>>> import numpy as np
>>> import numpy.linalg as la
>>> np.set_printoptions(suppress=True, linewidth=140)
>>> tidy = lambda a: np.round(a, 2) + 0
>>> A = np.array([[4, 0, 0, -12, 0, 0],
...     [4, 6, -2, -12, -18, 6],
...     [-4, 2, 6, 12, -6, -18],
...     [-16, 0, 0, -4, 0, 0],
...     [-16, -24, 8, -4, -6, 2],
...     [16, -8, -24, 4, -2, -6]])
>>> W1 = np.array([[3, 3, 1, 0],
...     [2, 2, 1, 0],
...     [1, 2, 0, 0],
...     [0, 1, 2, 1],
...     [0, 0, 3, 2],
...     [3, 1, 3, 2]])
>>> b = np.array([0, 0, 1, 0])
>>> act = np.maximum(A @ W1 + b, 0)
>>> (act > 0).astype(int)
array([[1, 0, 0, 0],
       [1, 1, 0, 0],
       [0, 0, 0, 0],
       [0, 0, 0, 0],
       [0, 0, 0, 0],
       [0, 0, 0, 0]])
>>> print(la.matrix_rank(act))
2
>>> print(tidy((act > 0).mean(axis=0)))
[0.33 0.17 0.   0.  ]
>>> W2 = np.array([[3, 0], [0, 1], [2, 1], [2, 3]])
>>> act @ W2
array([[ 36,   0],
       [120,  14],
       [  0,   0],
       [  0,   0],
       [  0,   0],
       [  0,   0]])
>>> (act @ W2).round(6).argmax(axis=1)
array([0, 0, 0, 0, 0, 0])
>>> W1 @ W2
array([[11,  4],
       [ 8,  3],
       [ 3,  2],
       [ 6,  6],
       [10,  9],
       [19, 10]])
>>> x = np.array([5, -2, -2, 0, -1, -5])
>>> h1 = np.maximum(A @ x, 0)
>>> A * (h1 > 1e-9)[:, None]
array([[  4,   0,   0, -12,   0,   0],
       [  0,   0,   0,   0,   0,   0],
       [ -4,   2,   6,  12,  -6, -18],
       [  0,   0,   0,   0,   0,   0],
       [  0,   0,   0,   0,   0,   0],
       [ 16,  -8, -24,   4,  -2,  -6]])
>>> np.maximum(A @ x, 0) - np.maximum(-A @ x, 0)
array([ 20,   0,  60, -80, -52, 176])
>>> h1
array([ 20,   0,  60,   0,   0, 176])
>>> np.tanh(A @ x)
array([ 1.,  0.,  1., -1., -1.,  1.])
>>> A[0] @ A[1]
np.int64(160)
>>> tidy(la.norm(A[0], 1)), tidy(la.norm(A[0], np.inf))
(np.float64(16.0), np.float64(12.0))
>>> la.norm(A, axis=1).argmax()
np.int64(4)
>>> tidy(la.norm(A[0] - A[1]))
np.float64(20.0)
>>> tidy(la.norm(A, axis=1))
array([12.65, 23.66, 23.66, 16.49, 30.85, 30.85])
>>> tidy(la.norm(A, axis=0))
array([28.57, 26.08, 26.08, 21.91, 20.  , 20.  ])
>>> W0 = np.load("mat.npy")
>>> W0
array([[ 0.6 , -0.4 , -0.1 ,  0.2 ,  0.3 , -0.2 , -0.5 , -0.3 ,  0.3 ],
       [-1.3 ,  0.2 , -1.3 , -0.5 , -2.5 ,  0.2 , -1.  ,  0.3 ,  0.2 ],
       [ 0.7 , -0.8 ,  1.  ,  1.6 ,  1.3 ,  0.3 ,  0.  ,  0.3 ,  0.3 ],
       [-0.3 , -0.3 ,  0.4 , -0.3 , -1.4 ,  0.6 , -2.3 ,  2.8 ,  0.7 ],
       [-0.2 ,  0.4 , -0.1 , -0.2 , -0.8 ,  0.5 , -1.8 ,  0.6 ,  0.9 ],
       [-0.9 ,  1.1 ,  1.  , -1.2 , -1.3 ,  0.2 , -1.1 ,  1.6 ,  0.9 ],
       [ 0.48, -0.57, -0.36,  0.13,  0.4 ,  0.67, -0.06, -0.84,  0.23],
       [ 0.5 , -0.7 , -1.3 ,  1.3 , -0.6 , -0.1 ,  0.  , -1.7 ,  0.9 ],
       [ 0.2 , -1.  , -0.1 , -2.2 ,  1.1 , -0.1 ,  1.1 ,  1.2 , -1.  ],
       [-0.1 ,  0.1 ,  0.8 ,  0.3 , -1.  ,  1.5 ,  0.6 ,  0.8 , -2.2 ]])
>>> rng = np.random.default_rng(17806)
>>> z = rng.permutation(9)
>>> B = W0[:, z] * rng.choice([-1, 1], 9)
>>> B
array([[-0.3 , -0.2 , -0.2 , -0.5 ,  0.1 , -0.6 , -0.3 , -0.4 , -0.3 ],
       [ 0.3 ,  0.5 ,  0.2 , -1.  ,  1.3 ,  1.3 , -0.2 ,  0.2 ,  2.5 ],
       [ 0.3 , -1.6 ,  0.3 ,  0.  , -1.  , -0.7 , -0.3 , -0.8 , -1.3 ],
       [ 2.8 ,  0.3 ,  0.6 , -2.3 , -0.4 ,  0.3 , -0.7 , -0.3 ,  1.4 ],
       [ 0.6 ,  0.2 ,  0.5 , -1.8 ,  0.1 ,  0.2 , -0.9 ,  0.4 ,  0.8 ],
       [ 1.6 ,  1.2 ,  0.2 , -1.1 , -1.  ,  0.9 , -0.9 ,  1.1 ,  1.3 ],
       [-0.84, -0.13,  0.67, -0.06,  0.36, -0.48, -0.23, -0.57, -0.4 ],
       [-1.7 , -1.3 , -0.1 ,  0.  ,  1.3 , -0.5 , -0.9 , -0.7 ,  0.6 ],
       [ 1.2 ,  2.2 , -0.1 ,  1.1 ,  0.1 , -0.2 ,  1.  , -1.  , -1.1 ],
       [ 0.8 , -0.3 ,  1.5 ,  0.6 , -0.8 ,  0.1 ,  2.2 ,  0.1 ,  1.  ]])
>>> left, _, Vt = la.svd(W0.T @ B)
>>> tidy(la.lstsq(W0, B)[0])
array([[ 0.,  0.,  0.,  0.,  0., -1.,  0.,  0.,  0.],
       [ 0.,  0.,  0.,  0.,  0.,  0.,  0.,  1.,  0.],
       [ 0.,  0.,  0.,  0., -1.,  0.,  0.,  0.,  0.],
       [ 0., -1.,  0.,  0.,  0.,  0.,  0.,  0.,  0.],
       [ 0.,  0.,  0.,  0.,  0.,  0.,  0.,  0., -1.],
       [ 0.,  0.,  1.,  0.,  0.,  0.,  0.,  0.,  0.],
       [ 0.,  0.,  0.,  1.,  0.,  0.,  0.,  0.,  0.],
       [ 1.,  0.,  0.,  0.,  0.,  0.,  0.,  0.,  0.],
       [ 0.,  0.,  0.,  0.,  0.,  0., -1.,  0.,  0.]])
>>> Q, r_ = la.qr(W0)
>>> Q.shape, r_.shape
((10, 9), (9, 9))
>>> print(tidy(Q @ r_))
[[ 0.6  -0.4  -0.1   0.2   0.3  -0.2  -0.5  -0.3   0.3 ]
 [-1.3   0.2  -1.3  -0.5  -2.5   0.2  -1.    0.3   0.2 ]
 [ 0.7  -0.8   1.    1.6   1.3   0.3   0.    0.3   0.3 ]
 [-0.3  -0.3   0.4  -0.3  -1.4   0.6  -2.3   2.8   0.7 ]
 [-0.2   0.4  -0.1  -0.2  -0.8   0.5  -1.8   0.6   0.9 ]
 [-0.9   1.1   1.   -1.2  -1.3   0.2  -1.1   1.6   0.9 ]
 [ 0.48 -0.57 -0.36  0.13  0.4   0.67 -0.06 -0.84  0.23]
 [ 0.5  -0.7  -1.3   1.3  -0.6  -0.1   0.   -1.7   0.9 ]
 [ 0.2  -1.   -0.1  -2.2   1.1  -0.1   1.1   1.2  -1.  ]
 [-0.1   0.1   0.8   0.3  -1.    1.5   0.6   0.8  -2.2 ]]
>>> tidy(np.abs(np.diag(r_)))
array([2.  , 1.44, 2.28, 2.75, 1.85, 1.16, 2.33, 0.77, 0.87])
>>> print(tidy(abs(r_[0, 0])), tidy(la.norm(W0[:, 0])))
2.0 2.0
>>> P = W0 @ la.solve(W0.T @ W0, W0.T)
>>> tidy(la.eigvalsh(P))
array([0., 1., 1., 1., 1., 1., 1., 1., 1., 1.])
>>> print(np.allclose(P @ P, P))
True
>>> x = np.array([-2, -2, -3, 1, -4, -2, -4, 3, -2])
>>> h1 = np.maximum(W0 @ x, 0)
>>> W0 * (h1 > 1e-9)[:, None]
array([[ 0. , -0. , -0. ,  0. ,  0. , -0. , -0. , -0. ,  0. ],
       [-1.3,  0.2, -1.3, -0.5, -2.5,  0.2, -1. ,  0.3,  0.2],
       [ 0. , -0. ,  0. ,  0. ,  0. ,  0. ,  0. ,  0. ,  0. ],
       [-0.3, -0.3,  0.4, -0.3, -1.4,  0.6, -2.3,  2.8,  0.7],
       [-0.2,  0.4, -0.1, -0.2, -0.8,  0.5, -1.8,  0.6,  0.9],
       [-0.9,  1.1,  1. , -1.2, -1.3,  0.2, -1.1,  1.6,  0.9],
       [ 0. , -0. , -0. ,  0. ,  0. ,  0. , -0. , -0. ,  0. ],
       [ 0.5, -0.7, -1.3,  1.3, -0.6, -0.1,  0. , -1.7,  0.9],
       [ 0. , -0. , -0. , -0. ,  0. , -0. ,  0. ,  0. , -0. ],
       [-0.1,  0.1,  0.8,  0.3, -1. ,  1.5,  0.6,  0.8, -2.2]])
>>> tidy(W0.T @ h1)
array([-40.04,   9.27,  -9.85, -24.2 , -98.91,  27.01, -89.15,  80.8 ,  27.09])
>>> print(tidy(np.maximum(W0 @ (3 * x), 0)))
[ 0.  59.1  0.  60.9 27.3 22.8  0.   3.9  0.   9.9]
>>> tidy(np.tanh(W0 @ x))
array([-0.2 ,  1.  , -1.  ,  1.  ,  1.  ,  1.  , -1.  ,  0.86, -1.  ,  1.  ])
>>> print(tidy(np.maximum(W0 @ x, 0) - np.maximum(-W0 @ x, 0)))
[-0.2  19.7  -6.7  20.3   9.1   7.6  -4.29  1.3  -3.3   3.3 ]
>>> F = np.tril(np.array([[0, 0, 1, 1, 0, 1, 1, 1, 0, 1],
...     [1, 0, 1, 0, 1, 1, 1, 0, 2, 2],
...     [2, 2, 0, 2, 2, 2, 2, 1, 1, 1],
...     [1, 1, 2, 1, 1, 0, 0, 0, 1, 1],
...     [1, 2, 1, 0, 1, 0, 1, 2, 2, 0],
...     [0, 2, 0, 0, 1, 1, 0, 1, 2, 2],
...     [1, 1, 1, 2, 2, 1, 0, 2, 2, 1],
...     [1, 0, 2, 0, 0, 0, 1, 2, 2, 0],
...     [1, 2, 0, 0, 0, 0, 0, 0, 1, 0],
...     [0, 1, 0, 0, 0, 0, 1, 2, 1, 2]]), -1) + np.eye(10, dtype=int)
>>> F
array([[1, 0, 0, 0, 0, 0, 0, 0, 0, 0],
       [1, 1, 0, 0, 0, 0, 0, 0, 0, 0],
       [2, 2, 1, 0, 0, 0, 0, 0, 0, 0],
       [1, 1, 2, 1, 0, 0, 0, 0, 0, 0],
       [1, 2, 1, 0, 1, 0, 0, 0, 0, 0],
       [0, 2, 0, 0, 1, 1, 0, 0, 0, 0],
       [1, 1, 1, 2, 2, 1, 1, 0, 0, 0],
       [1, 0, 2, 0, 0, 0, 1, 1, 0, 0],
       [1, 2, 0, 0, 0, 0, 0, 0, 1, 0],
       [0, 1, 0, 0, 0, 0, 1, 2, 1, 1]])
>>> # triangular: eigenvalues sit on the diagonal
>>> x = np.array([2, 2, 0, 1, 2, 1, 0, 0, 1, 2])
>>> rhs = F @ x
>>> rhs
array([ 2,  4,  8,  5,  8,  7, 11,  2,  7,  5])
>>> tidy(la.solve(F, 4 * rhs))
array([8., 8., 0., 4., 8., 4., 0., 0., 4., 8.])
>>> print(tidy(la.solve(F, rhs + F[:, 3])))
[2. 2. 0. 2. 2. 1. 0. 0. 1. 2.]
